% ipython --no-banner

In [1]: import numpy as np

In [2]: import numpy.linalg as la

In [3]: np.set_printoptions(precision=3, suppress=True, linewidth=100)

In [4]: rnd = lambda a: np.round(a, 3) + 0

In [5]: J = np.loadtxt("run7.csv", delimiter=",")

In [6]: print(J)
[[ 1.  1.  1.  1. -1. -1. -1. -1.]
 [ 1.  1.  1.  1.  1.  1.  1.  1.]
 [ 1. -1. -1.  1. -1.  1.  1. -1.]
 [ 1. -1.  1. -1.  1. -1.  1. -1.]]

In [7]: left, sigma, VT = la.svd(J, full_matrices=False)

In [8]: print(rnd(left.T @ J @ VT.T))
[[2.828 0.    0.    0.   ]
 [0.    2.828 0.    0.   ]
 [0.    0.    2.828 0.   ]
 [0.    0.    0.    2.828]]

In [9]: print(rnd(np.sqrt((sigma ** 2).sum())), rnd(la.norm(J)))
5.657 5.657

In [10]: print((sigma > 1e-8).sum())
4

In [11]: print(left.shape, sigma.shape, VT.shape)
(4, 4) (4,) (4, 8)

In [12]: W = np.array([[1, 1, 0],
    ...:     [2, 3, 3],
    ...:     [3, 0, 0],
    ...:     [3, 1, 3],
    ...:     [2, 0, 3],
    ...:     [2, 2, 3],
    ...:     [2, 3, 2],
    ...:     [3, 3, 1]])

In [13]: c = np.array([-5, 3, 7])

In [14]: H = np.maximum(J @ W + c, 0)

In [15]: print((H > 0).astype(int))
[[0 0 1]
 [1 1 1]
 [0 1 1]
 [0 0 1]]

In [16]: print(la.matrix_rank(H))
3

In [17]: basis = np.array([[2, 3, 2], [5, 4, 0], [4, -2, 4]])

In [18]: print(H @ basis)
[[ 16.  -8.  16.]
 [194.  59. 114.]
 [ 52.   0.  32.]
 [  8.  -4.   8.]]

In [19]: r0, v = J[3], J[2]

In [20]: print(r0 @ r0)
8.0

In [21]: p = (r0 @ v) / (r0 @ r0) * r0

In [22]: print((v - p) @ r0)
0.0

In [23]: print(rnd(la.norm(r0 + v) ** 2 + la.norm(r0 - v) ** 2))
32.0

In [24]: print(p)
[ 0. -0.  0. -0.  0. -0.  0. -0.]

In [25]: print(v - p)
[ 1. -1. -1.  1. -1.  1.  1. -1.]

In [26]: r0 = np.array([-3, 1, 3])

In [27]: print(np.convolve(J[3], r0))
[-3.  4. -1.  1. -1.  1. -1.  1.  2. -3.]

In [28]: print(np.array([np.convolve(row, r0, "same") for row in J]))
[[-2.  1.  1.  7.  5. -1. -1. -4.]
 [-2.  1.  1.  1.  1.  1.  1.  4.]
 [ 4.  5. -7.  1. -1. -5.  7.  2.]
 [ 4. -1.  1. -1.  1. -1.  1.  2.]]

In [29]: print(np.correlate(J[3], J[1], "full"))
[ 1.  0.  1.  0.  1.  0.  1.  0. -1.  0. -1.  0. -1.  0. -1.]

In [30]: data = np.loadtxt("x.csv", delimiter=",")

In [31]: print(data)
[[ 0.343  0.074 -0.29  -0.413 -0.798 -0.942]
 [ 0.554  0.44  -0.486 -0.502  0.969  1.43 ]
 [ 0.428  0.323  0.097 -0.128  0.091 -0.225]
 [ 0.175  0.2    0.173  0.396  0.502  0.148]
 [-0.269 -0.231  0.161  0.501  0.55   0.792]
 [-0.126 -0.336  0.262  0.08   0.298  0.26 ]
 [ 0.18  -0.082 -0.126 -0.775 -1.191 -1.204]]

In [32]: vec = np.array([5, 5, 3, 1, 0, 3])

In [33]: target = data @ vec

In [34]: print(rnd(la.pinv(data) @ data))
[[1. 0. 0. 0. 0. 0.]
 [0. 1. 0. 0. 0. 0.]
 [0. 0. 1. 0. 0. 0.]
 [0. 0. 0. 1. 0. 0.]
 [0. 0. 0. 0. 1. 0.]
 [0. 0. 0. 0. 0. 1.]]

In [35]: rng = np.random.default_rng(60)

In [36]: target = target + 0.02 * rng.normal(size=7)

In [37]: print(rnd(target))
[-2.045  7.293  3.259  3.209  0.834 -0.643 -4.251]

In [38]: c, *_ = la.lstsq(data, target)

In [39]: print(rnd(c))
[4.897 5.048 3.091 0.875 0.063 2.965]

In [40]: print(c.round())
[5. 5. 3. 1. 0. 3.]

In [41]: Y = np.c_[data[:, :1] @ np.array([[0]]), np.array([3, -3, 1, 2, 0, -1, 0])]

In [42]: print(Y)
[[ 0.  3.]
 [ 0. -3.]
 [ 0.  1.]
 [ 0.  2.]
 [ 0.  0.]
 [ 0. -1.]
 [ 0.  0.]]

In [43]: print(la.matrix_rank(np.c_[data, Y]))
7

In [44]: print(rnd(la.lstsq(data, Y[:, 0])[0]))
[0. 0. 0. 0. 0. 0.]

In [45]: W0 = rng.normal(size=(34, 3))

In [46]: W0 = 5 * W0 / la.norm(W0, axis=1, keepdims=True)

In [47]: print(rnd(W0))
[[ 4.376 -0.444  2.379]
 [ 2.676  1.188  4.053]
 [ 0.773  4.598  1.805]
 [-1.807  3.067  3.511]
 [-4.918  0.903 -0.04 ]
 [ 0.012 -3.333 -3.727]
 [ 2.645  2.882  3.114]
 [-3.    -3.886 -0.947]
 [ 2.243  3.909  2.164]
 [ 3.063 -0.061 -3.951]
 [ 1.78  -2.924  3.644]
 [-1.16  -4.751  1.043]
 [ 1.024  3.77   3.121]
 [-1.153  4.065 -2.673]
 [ 0.81  -4.448 -2.134]
 [-0.519 -3.348  3.677]
 [ 4.885 -0.555 -0.911]
 [-4.902  0.299 -0.939]
 [ 0.123 -4.594 -1.969]
 [-0.821  4.048 -2.818]
 [ 3.479  2.233 -2.813]
 [-3.796  2.903 -1.471]
 [ 2.412  3.47  -2.672]
 [ 0.478 -1.477 -4.753]
 [-2.736  1.437  3.93 ]
 [ 1.013  4.438  2.068]
 [ 3.182 -2.263 -3.123]
 [ 1.351 -3.328 -3.478]
 [-2.345  3.774 -2.292]
 [ 0.375 -1.75   4.669]
 [-4.759 -0.336 -1.496]
 [ 3.779  2.832  1.642]
 [-1.232  1.622  4.566]
 [ 1.288 -4.382  2.035]]

In [48]: basis = W0[[27, 29]].astype(float)

In [49]: for _ in range(5):
    ...:     idx = la.norm(W0[:, None] - basis, axis=-1).argmin(axis=1)
    ...:     basis = np.array([W0[idx == j].mean(axis=0) for j in range(2)])
    ...: 

In [50]: print(idx)
[1 1 1 1 0 0 1 0 1 0 1 0 1 0 0 1 0 0 0 0 0 0 0 0 1 1 0 0 0 1 0 1 1 1]

In [51]: print(np.bincount(idx))
[19 15]

In [52]: print(np.abs(basis[1] - basis[0]).argmax())
2

In [53]: print(rnd(basis[1] - basis[0]))
[1.417 1.513 5.259]

In [54]: print(rnd(basis))
[[-0.371 -0.386 -2.167]
 [ 1.045  1.126  3.092]]

In [55]: Ac = W0 - W0.mean(axis=0)

In [56]: vecs = la.svd(Ac)[2][:1]

In [57]: Y = Ac - Ac @ vecs.T @ vecs

In [58]: print(rnd((Ac @ vecs.T).std(axis=0)))
[3.213]

In [59]: Y = np.c_[W0[:, :1] @ np.array([[1]]), np.array([0, 4, 3, 6, 4, 6, 7, 6, 6, 1, 7, 5, 3, 8, 0, 1, 5, 8, 9, 9, 3, 2, 5, 6, 9, 9, 0, 3, 5, 4, 6, 5, 6, 1])]

In [60]: print(rnd(Y))
[[ 4.376  0.   ]
 [ 2.676  4.   ]
 [ 0.773  3.   ]
 [-1.807  6.   ]
 [-4.918  4.   ]
 [ 0.012  6.   ]
 [ 2.645  7.   ]
 [-3.     6.   ]
 [ 2.243  6.   ]
 [ 3.063  1.   ]
 [ 1.78   7.   ]
 [-1.16   5.   ]
 [ 1.024  3.   ]
 [-1.153  8.   ]
 [ 0.81   0.   ]
 [-0.519  1.   ]
 [ 4.885  5.   ]
 [-4.902  8.   ]
 [ 0.123  9.   ]
 [-0.821  9.   ]
 [ 3.479  3.   ]
 [-3.796  2.   ]
 [ 2.412  5.   ]
 [ 0.478  6.   ]
 [-2.736  9.   ]
 [ 1.013  9.   ]
 [ 3.182  0.   ]
 [ 1.351  3.   ]
 [-2.345  5.   ]
 [ 0.375  4.   ]
 [-4.759  6.   ]
 [ 3.779  5.   ]
 [-1.232  6.   ]
 [ 1.288  1.   ]]

In [61]: print(rnd(la.norm(Y - W0 @ la.lstsq(W0, Y)[0], axis=0)))
[ 0.    30.999]

In [62]: print(rnd(la.norm(la.qr(W0)[0].T @ Y, axis=0) ** 2 / ((Y ** 2).sum(axis=0) + 1e-12)))
[1.    0.056]

In [63]: print(la.matrix_rank(np.c_[W0, Y]))
4

In [64]: F = np.loadtxt("w.csv", delimiter=",")

In [65]: print(F)
[[ 0.4  0.6  0.1  0.6  0.2  0. ]
 [ 1.9 -1.7 -1.  -0.2 -0.5 -0.3]
 [-1.8  0.9 -1.   0.3  0.4 -0.9]
 [-2.5 -1.1  1.  -0.8 -0.2  0.8]
 [-0.2  0.3 -1.7 -1.5 -0.6 -0.6]
 [-1.7  0.4 -0.9  1.1  0.3 -0.1]
 [ 1.5 -1.3  0.3 -1.  -1.   0.7]
 [ 0.3  1.5  0.8 -0.7 -0.2 -2. ]
 [ 0.3 -0.1  1.2  1.5  0.2 -0.6]
 [-5.1 -0.3 -0.3 -3.6  1.8  1.2]
 [ 0.3  0.2 -0.5  0.3  0.2 -0.7]
 [ 1.8  0.2 -0.6  1.   1.2 -1.9]
 [-1.1 -2.  -1.4  0.1 -0.9  0.7]
 [ 1.   0.5 -1.4 -0.1 -1.3 -0.2]
 [ 0.3 -1.2 -0.4 -1.9 -0.4 -2.4]
 [ 0.4  0.9 -0.2 -1.9 -0.5  1. ]
 [-0.4  2.7  1.1  1.6  0.4  0. ]
 [ 1.9  0.7 -0.3  2.4  0.2 -0.6]]

In [66]: Y = J / np.sqrt((J ** 2).mean(axis=1, keepdims=True))

In [67]: print(la.matrix_rank(J - J.mean(axis=1, keepdims=True)))
3

In [68]: print(la.matrix_rank(Y) == la.matrix_rank(J))
True

In [69]: print(rnd(la.norm(Y, axis=1)))
[2.828 2.828 2.828 2.828]

In [70]: print(J - J.mean(axis=1, keepdims=True))
[[ 1.  1.  1.  1. -1. -1. -1. -1.]
 [ 0.  0.  0.  0.  0.  0.  0.  0.]
 [ 1. -1. -1.  1. -1.  1.  1. -1.]
 [ 1. -1.  1. -1.  1. -1.  1. -1.]]

In [71]: print(Y[1])
[1. 1. 1. 1. 1. 1. 1. 1.]

In [72]: basis = F[[16, 14]].astype(float)

In [73]: for _ in range(7):
    ...:     idx = la.norm(F[:, None] - basis, axis=-1).argmin(axis=1)
    ...:     basis = np.array([F[idx == j].mean(axis=0) for j in range(2)])
    ...: 

In [74]: print(idx)
[0 1 0 1 1 0 1 0 0 1 0 0 1 1 1 1 0 0]

In [75]: print(rnd(basis))
[[ 0.122  0.789 -0.011  0.9    0.322 -0.756]
 [-0.422 -0.656 -0.567 -1.211 -0.4    0.1  ]]

In [76]: print(rnd(basis[1] - basis[0]))
[-0.544 -1.444 -0.556 -2.111 -0.722  0.856]

In [77]: print(np.bincount(idx))
[9 9]

In [78]: feats = np.array([[-3.0, 2.0, 0.0, 0.0, 0.0],
    ...:     [2.0, 0.0, 2.0, 0.0, 0.0],
    ...:     [0.0, 2.0, 3.0, 2.0, 0.0],
    ...:     [0.0, 0.0, 2.0, 3.0, 2.0],
    ...:     [0.0, 0.0, 0.0, 2.0, 3.0]])

In [79]: print(feats)
[[-3.  2.  0.  0.  0.]
 [ 2.  0.  2.  0.  0.]
 [ 0.  2.  3.  2.  0.]
 [ 0.  0.  2.  3.  2.]
 [ 0.  0.  0.  2.  3.]]

In [80]: vals, vecs = la.eigh(feats)

In [81]: print(rnd(vecs.T @ vecs))
[[1. 0. 0. 0. 0.]
 [0. 1. 0. 0. 0.]
 [0. 0. 1. 0. 0.]
 [0. 0. 0. 1. 0.]
 [0. 0. 0. 0. 1.]]

In [82]: print(rnd(vals.sum()), np.trace(feats))
6.0 6.0

In [83]: print(np.abs(vecs[:, -1]).round(6).argmax())
3

In [84]: print(rnd(la.svd(feats, compute_uv=False)))
[6.038 4.136 3.627 1.    0.53 ]

In [85]: print(rnd(vals))
[-4.136 -0.53   1.     3.627  6.038]

In [86]: print(np.unique(vals.round(6) + 0, return_counts=True)[1])
[1 1 1 1 1]

In [87]: vals, vecs = la.eig(feats)

In [88]: print(rnd(vals))
[-4.136 -0.53   1.     3.627  6.038]

In [89]: print(rnd(np.sort(la.eigvals(la.inv(feats)))))
[-1.887 -0.242  0.166  0.276  1.   ]

In [90]: print(rnd(np.sort(la.eigvals(feats.T))))
[-4.136 -0.53   1.     3.627  6.038]

In [91]: vals, vecs = la.eigh(feats)

In [92]: vec = np.array([-2, 5, 1, 0, -1])

In [93]: print(np.abs(feats).sum(axis=1).max(), rnd(np.abs(vals).max()))
7.0 6.038

In [94]: print(rnd(la.eigvalsh(feats[1:, 1:])))
[-1.291  0.726  3.543  6.021]

In [95]: print(vec @ feats @ vec)
-26.0

In [96]: print((np.sign(vecs[:, -1].round(6)) == np.sign(vecs[0, -1].round(6))).astype(int))
[1 1 1 1 1]

In [97]: hat = np.triu(np.array([[-4, -2, -9, 4, -3],
    ...:     [1, -4, 8, -3, 0],
    ...:     [0, -6, 4, 6, 2],
    ...:     [-6, 3, 3, -9, -4],
    ...:     [6, -2, 9, 5, 9]]), 1) + np.eye(5)

In [98]: Y = hat @ feats @ la.inv(hat)

In [99]: print(rnd(np.poly(Y)))
[  1.  -6. -16. 102. -33. -48.]

In [100]: print(rnd(la.det(Y)))
48.0

In [101]: X = np.load("block14.npy")

In [102]: print(rnd(X))
[[ 0.003  0.009 -0.022 -0.003  0.037 -0.034]
 [ 0.009  0.028 -0.065 -0.009  0.111 -0.102]
 [-0.022 -0.065  0.151  0.022 -0.258  0.237]
 [-0.003 -0.009  0.022  0.003 -0.037  0.034]
 [ 0.037  0.111 -0.258 -0.037  0.443 -0.406]
 [-0.034 -0.102  0.237  0.034 -0.406  0.372]]

In [103]: # looks like rank 1

In [104]: idx = rng.permutation(6)

In [105]: print(idx)
[5 2 0 4 3 1]

In [106]: Y = X[idx][:, idx]

In [107]: print(np.allclose(Y, X))
False

In [108]: print(rnd(np.sort(np.abs(la.eigvals(Y)))))
[0. 0. 0. 0. 0. 1.]

In [109]: print(rnd(np.trace(Y)))
1.0

In [110]: print(rnd(np.diag(Y)))
[0.372 0.151 0.003 0.443 0.003 0.028]

In [111]: print(np.abs(np.diag(la.qr(X)[1])) > 1e-9)
[ True False False False False False]

In [112]: print(rnd(X @ la.pinv(X) @ X))
[[ 0.003  0.009 -0.022 -0.003  0.037 -0.034]
 [ 0.009  0.028 -0.065 -0.009  0.111 -0.102]
 [-0.022 -0.065  0.151  0.022 -0.258  0.237]
 [-0.003 -0.009  0.022  0.003 -0.037  0.034]
 [ 0.037  0.111 -0.258 -0.037  0.443 -0.406]
 [-0.034 -0.102  0.237  0.034 -0.406  0.372]]

In [113]: E = np.load("case9.npy")

In [114]: print(E)
[[ -2.58    5.285  -7.34    2.411   1.384   3.293  -1.248]
 [-10.059   6.337  -2.336   1.029  -4.798  12.04   -4.009]
 [  3.219  -0.016   2.612   4.351  -7.266   9.723 -20.813]
 [ -7.425  -3.418 -10.968   3.138   0.556   4.857  -0.265]
 [ -2.067  -0.379 -15.366  -3.763   8.416  -0.972  -8.668]
 [  9.073  -3.57  -14.445  -0.907  -5.239   8.849  -2.372]
 [  6.648   2.642  -2.675   3.298  -4.978  -1.522  -3.191]
 [  0.695   1.713  -2.834   6.955   5.694   3.504   8.407]
 [ -7.789  -7.632 -16.04    2.975   3.099  -3.211 -14.567]
 [  7.106  -2.856  -2.747  -6.59   -1.968 -10.488   9.687]
 [  5.024 -14.323 -13.723  -3.083  -2.19    2.024   0.184]
 [ -5.19   -0.397   0.02   -7.788   3.692   7.879  -1.719]
 [ 11.408  -3.746 -13.215  -4.287   7.36    0.998  -1.258]
 [  0.064  -1.689   0.026   2.326  -0.105 -20.322   6.39 ]
 [  7.188  -5.209   8.374   0.53    6.527  -7.409  -2.079]
 [ -7.26   -0.858  12.316   0.72    2.348   2.912  -4.495]
 [-12.058   5.197 -17.276  -0.522   0.959  12.225   9.76 ]
 [  5.498  16.779  -4.364  -4.946  -1.097   5.231  -3.348]
 [ -6.888   3.069 -10.96   -4.267  -4.745   3.699   5.97 ]
 [  1.78    1.065  -4.219   8.983   9.308   9.427  13.013]
 [  1.828   5.728   8.414  -9.881   1.23   -2.734  10.424]
 [ -5.744  -8.847   1.799   0.967   3.533  -1.545  -1.863]
 [-11.404   5.053  -5.275   6.251  -2.201  -2.579  -5.544]
 [ -8.638 -11.475   5.047 -12.905  -3.036  -2.661  -1.612]
 [ 11.259   0.343  13.961  -7.483  -1.407  20.73    6.426]
 [ 14.402   2.124 -13.052   4.335   4.108 -18.324  -9.071]
 [ 15.983   4.957  -4.51   -5.267  -0.23  -13.523  -3.921]]

In [115]: C2 = np.cov(E, rowvar=False)

In [116]: print(rnd(np.polyfit(E[:, 3], E[:, 5], 1)))
[-0.042  0.782]

In [117]: print(np.argsort(-E.std(axis=0).round(6), kind="stable"))
[5 2 0 6 1 3 4]

In [118]: print(C2.shape)
(7, 7)

In [119]: print(rnd(la.eigvalsh(C2)[::-1]))
[103.3    86.053  58.479  54.266  38.289  26.637  14.8  ]
